>>> import numpy as np
>>> np.set_printoptions(precision=2, suppress=True, linewidth=120, sign=" ")
>>> feats = np.loadtxt("case19.csv", delimiter=",")
>>> feats
array([[ 0.,  1.,  1.,  1.],
       [ 1.,  0.,  1.,  1.],
       [ 1.,  1.,  0.,  1.],
       [ 1.,  1.,  1.,  0.]])
>>> W1 = np.array([[2, 2], [3, 1], [2, 2], [0, 2]])
>>> b = np.array([0, 3])
>>> hid = np.maximum(feats @ W1 + b, 0)
>>> (hid > 0).astype(int)
array([[ 1,  1],
       [ 1,  1],
       [ 1,  1],
       [ 1,  1]])
>>> hid
array([[ 5.,  8.],
       [ 4.,  9.],
       [ 5.,  8.],
       [ 7.,  8.]])
>>> C = np.array([[-3, -2, 1], [-1, -2, 3]])
>>> hid @ C
array([[-23., -26.,  29.],
       [-21., -26.,  31.],
       [-23., -26.,  29.],
       [-29., -30.,  31.]])
>>> (hid @ C).round(6).argmax(axis=1)
array([ 2,  2,  2,  2])
>>> theta = np.radians(60)
>>> r_ = np.eye(4)
>>> r_[0, 0] = r_[3, 3] = np.cos(theta)
>>> r_[0, 3], r_[3, 0] = -np.sin(theta), np.sin(theta)
>>> r_
array([[ 0.5 ,  0.  ,  0.  , -0.87],
       [ 0.  ,  1.  ,  0.  ,  0.  ],
       [ 0.  ,  0.  ,  1.  ,  0.  ],
       [ 0.87,  0.  ,  0.  ,  0.5 ]])
>>> A2 = feats @ r_.T
>>> np.linalg.svd(feats, compute_uv=False), np.linalg.svd(A2, compute_uv=False)
(array([ 3.,  1.,  1.,  1.]), array([ 3.,  1.,  1.,  1.]))
>>> np.allclose(np.linalg.norm(feats, axis=1), np.linalg.norm(A2, axis=1))
True
>>> C = np.array([[2, 1, 2], [0, 0, 0], [1, 2, 0]])
>>> rng = np.random.default_rng(20728)
>>> W0 = (rng.random((18, 3)) < 0.25) @ C
>>> W0
array([[ 2,  1,  2],
       [ 1,  2,  0],
       [ 2,  1,  2],
       [ 1,  2,  0],
       [ 0,  0,  0],
       [ 0,  0,  0],
       [ 0,  0,  0],
       [ 0,  0,  0],
       [ 0,  0,  0],
       [ 2,  1,  2],
       [ 0,  0,  0],
       [ 0,  0,  0],
       [ 1,  2,  0],
       [ 1,  2,  0],
       [ 2,  1,  2],
       [ 0,  0,  0],
       [ 0,  0,  0],
       [ 2,  1,  2]])
>>> Xc = W0 - W0.mean(axis=0)
>>> vecs = np.linalg.svd(Xc)[2][:2]
>>> A2 = Xc - Xc @ vecs.T @ vecs
>>> np.linalg.norm(A2, axis=1).round(6).argmax()
np.int64(0)
>>> np.round(A2.std(axis=0), 2) + 0
array([ 0.,  0.,  0.])
